$ python3 -q
>>> import numpy as np
>>> from numpy import linalg as LA
>>> np.set_printoptions(precision=2, suppress=True, linewidth=200, legacy="1.25")
>>> rnd = lambda a: np.round(a, 2) + 0
>>> mat = np.loadtxt("test8.csv", delimiter=",")
>>> mat
array([[ 0.,  0.,  0.],
       [ 0., -6., -6.],
       [ 0., -4.,  5.]])
>>> [round(float(x), 2) for x in LA.svd(mat, compute_uv=False)[:3]]
[8.55, 6.32, 0.0]
>>> LA.cond(mat) > 100
True
>>> LA.matrix_rank(mat, rtol=0.1)
2
>>> t3 = np.stack([mat, 4 * mat, mat[::-1]])
>>> t3.sum(axis=0)
array([[  0.,  -4.,   5.],
       [  0., -36., -36.],
       [  0., -20.,  25.]])
>>> LA.matrix_rank(t3)
array([2, 2, 2])
>>> t3.shape
(3, 3, 3)
>>> rnd(LA.norm(t3, axis=(1, 2)))
array([10.63, 42.52, 10.63])
>>> left, s, Vh = LA.svd(mat)
>>> rnd(s)
array([8.55, 6.32, 0.  ])
>>> np.argmax(s[:-1] / (s[1:] + 1e-6)) + 1
2
>>> other = left[:, :2] @ np.diag(s[:2]) @ Vh[:2]
>>> rnd(other)
array([[ 0.,  0.,  0.],
       [ 0., -6., -6.],
       [ 0., -4.,  5.]])
>>> rnd(LA.norm(mat - other, 2)), s[2]
(0.0, 0.0)
>>> rnd(np.abs(mat - other).max())
0.0
>>> rnd(LA.norm(mat - other) / LA.norm(mat))
0.0
>>> W1 = np.array([[3, 1], [3, -3], [-3, -3]])
>>> c = np.array([0, 3])
>>> H = np.maximum(other @ W1 + c, 0)
>>> rnd((H > 0).mean(axis=0))
array([0.  , 0.67])
>>> rnd(H)
array([[ 0.,  3.],
       [ 0., 39.],
       [ 0.,  0.]])
>>> W2 = np.array([[2, 8, 9], [4, 0, 6]])
>>> rnd(H @ W2)
array([[ 12.,   0.,  18.],
       [156.,   0., 234.],
       [  0.,   0.,   0.]])
>>> (H @ W2).round(6).argmax(axis=1)
array([2, 2, 0])
>>> P = np.triu(np.array([[0, 2, -1], [2, -3, -1], [-2, 0, -2]]), 1) + np.eye(3)
>>> other = P @ mat @ LA.inv(P)
>>> np.trace(other), np.trace(mat)
(-1.0, -1.0)
>>> rnd(LA.det(other))
0.0
>>> P @ mat - mat @ P
array([[  0.,  -8., -17.],
       [  0.,   4., -11.],
       [  0.,   0.,  -4.]])
>>> E = np.loadtxt("w.csv", delimiter=",")
>>> E
array([[ -1.9 ,   0.37,  -0.48,   0.21,   0.86,   1.05,   1.39],
       [ -4.32,  -5.05,  -2.37,   2.93,  -3.58,   1.63,  -0.62],
       [  2.89,   3.25,   0.08,  -2.15,   3.  ,   0.57,  -0.21],
       [  4.54,   6.58,   2.37,  -3.59,   4.79,  -1.55,   0.48],
       [ -5.6 ,  -6.35,   0.58,   5.86,  -4.72,  -3.5 ,  -0.78],
       [-10.67,  -6.65,   4.94,   9.04,  -5.63,  -7.65,   1.81],
       [  1.27,   3.89,   3.23,  -1.36,   0.44,  -3.24,   2.09],
       [-12.68,  -4.65,   4.79,   9.09,  -6.28,  -7.41,   3.52],
       [ -5.39,  -0.42,   2.98,   3.14,  -1.27,  -4.1 ,   1.21],
       [ -1.76,   1.76,  -0.45,   0.28,   3.01,   1.95,   2.07],
       [  5.27,   0.56,  -0.2 ,  -2.11,   2.33,   0.58,  -1.55]])
>>> vec = np.array([1, -2, -1, -1, -3, 2, 1])
>>> target = E @ vec
>>> rnd(target)
array([ -1.46,  18.6 ,  -9.61, -24.39,   7.04,  -7.95, -14.09,  -9.72, -13.85,  -8.17,  -0.92])
>>> try:
...     LA.solve(E, target)
... except LA.LinAlgError as e:
...     print(repr(e))
... 
LinAlgError('Last 2 dimensions of the array must be square')
>>> rnd(LA.pinv(E) @ E)
array([[1., 0., 0., 0., 0., 0., 0.],
       [0., 1., 0., 0., 0., 0., 0.],
       [0., 0., 1., 0., 0., 0., 0.],
       [0., 0., 0., 1., 0., 0., 0.],
       [0., 0., 0., 0., 1., 0., 0.],
       [0., 0., 0., 0., 0., 1., 0.],
       [0., 0., 0., 0., 0., 0., 1.]])
>>> rng = np.random.default_rng(13)
>>> target = target + 0.1 * rng.normal(size=11)
>>> rnd(target)
array([ -1.28,  18.29,  -9.51, -24.38,   7.17,  -7.91, -13.91,  -9.72, -13.9 ,  -8.11,  -0.88])
>>> c, *_ = LA.lstsq(E, target)
>>> rnd(LA.norm(target - E @ c))
0.24
>>> rnd(c)
array([ 1.04, -2.12, -1.34, -1.1 , -2.88,  1.68,  1.25])
>>> [round(float(LA.norm(LA.solve(E.T @ E + lam * np.eye(7), E.T @ target))), 2) for lam in (0, 1, 10, 100)]
[4.62, 4.17, 3.24, 1.96]
>>> rnd(E.T @ (target - E @ c))
array([0., 0., 0., 0., 0., 0., 0.])
>>> np.unravel_index(np.abs(E).argmax(), E.shape)
(7, 0)
>>> rnd(E.mean(axis=0))
array([-2.58, -0.61,  1.41,  1.94, -0.64, -1.97,  0.86])
>>> E.shape
(11, 7)
>>> rnd(E.sum(axis=1))
array([  1.5 , -11.38,   7.43,  13.62, -14.51, -14.81,   6.32, -13.62,  -3.85,   6.86,   4.88])
>>> np.zeros(11, 7)
Traceback (most recent call last):
  File "<python-input-54>", line 1, in <module>
    np.zeros(11, 7)
    ~~~~~~~~^^^^^^^
TypeError: Cannot interpret '7' as a data type
>>> np.abs(E).max()
12.68
>>> P = E @ LA.solve(E.T @ E, E.T)
>>> rnd(LA.eigvalsh(P))
array([0., 0., 0., 0., 1., 1., 1., 1., 1., 1., 1.])
>>> np.allclose(P @ P, P)
True
>>> r0 = np.array([1, 2])
>>> g = np.array([-3, 1, 0, 1])
>>> data = r0[:, None] + g[None, :]
>>> data
array([[-2,  2,  1,  2],
       [-1,  3,  2,  3]])
>>> # columns 1 and 3 are equal
>>> other = np.array([[-5, -3, 2], [-5, 5, -5], [-1, -1, -1], [0, 3, 1]])
>>> np.vstack([data, other.T]).shape
(5, 4)
>>> np.einsum("ik,kj->ji", data, other)
array([[ -1, -12],
       [ 21,  25],
       [-13, -16]])
>>> np.einsum("ij,ij->i", data, data)
array([13, 23])
>>> LA.matrix_rank(np.vstack([data, other.T]))
4
>>> np.einsum("ik,kj->ij", data, other)
array([[ -1,  21, -13],
       [-12,  25, -16]])
>>> LA.matrix_rank(data @ other)
2
>>> other.T @ data.T
array([[ -1, -12],
       [ 21,  25],
       [-13, -16]])
>>> other = data[0, 0] * data[1:] - np.outer(data[1:, 0], data[0])
>>> other
array([[ 0, -4, -3, -4]])
>>> np.flatnonzero(~other.round(6).any(axis=1))
array([], dtype=int64)
>>> LA.matrix_rank(other), LA.matrix_rank(data)
(1, 2)
>>> theta = np.radians(107)
>>> R = np.eye(4)
>>> R[3, 3] = R[0, 0] = np.cos(theta)
>>> R[3, 0], R[0, 3] = -np.sin(theta), np.sin(theta)
>>> rnd(R)
array([[-0.29,  0.  ,  0.  ,  0.96],
       [ 0.  ,  1.  ,  0.  ,  0.  ],
       [ 0.  ,  0.  ,  1.  ,  0.  ],
       [-0.96,  0.  ,  0.  , -0.29]])
>>> other = data @ R.T
>>> rnd(np.abs(other - data).max(axis=0))
array([4.5 , 0.  , 0.  , 2.92])
>>> np.allclose(LA.norm(data, axis=1), LA.norm(other, axis=1))
True
>>> rnd(LA.svd(data, compute_uv=False)), rnd(LA.svd(other, compute_uv=False))
(array([5.9 , 1.11]), array([5.9 , 1.11]))
>>> other = data / LA.norm(data, axis=1)
Traceback (most recent call last):
  File "<python-input-85>", line 1, in <module>
    other = data / LA.norm(data, axis=1)
            ~~~~~^~~~~~~~~~~~~~~~~~~~~~~
ValueError: operands could not be broadcast together with shapes (2,4) (2,) 
>>> other = data / LA.norm(data, axis=1, keepdims=True)
>>> G = other @ other.T
>>> (np.abs(G) > 0.9).astype(int)
array([[1, 1],
       [1, 1]])
>>> (G - 2 * np.eye(2)).round(6).argmax(axis=1)
array([1, 0])
>>> rnd(LA.norm(other, axis=1))
array([1., 1.])
>>> rnd(np.degrees(np.arccos(np.clip(G[0, 1], -1, 1))))
22.29
>>> rnd(G[0])
array([1.  , 0.93])
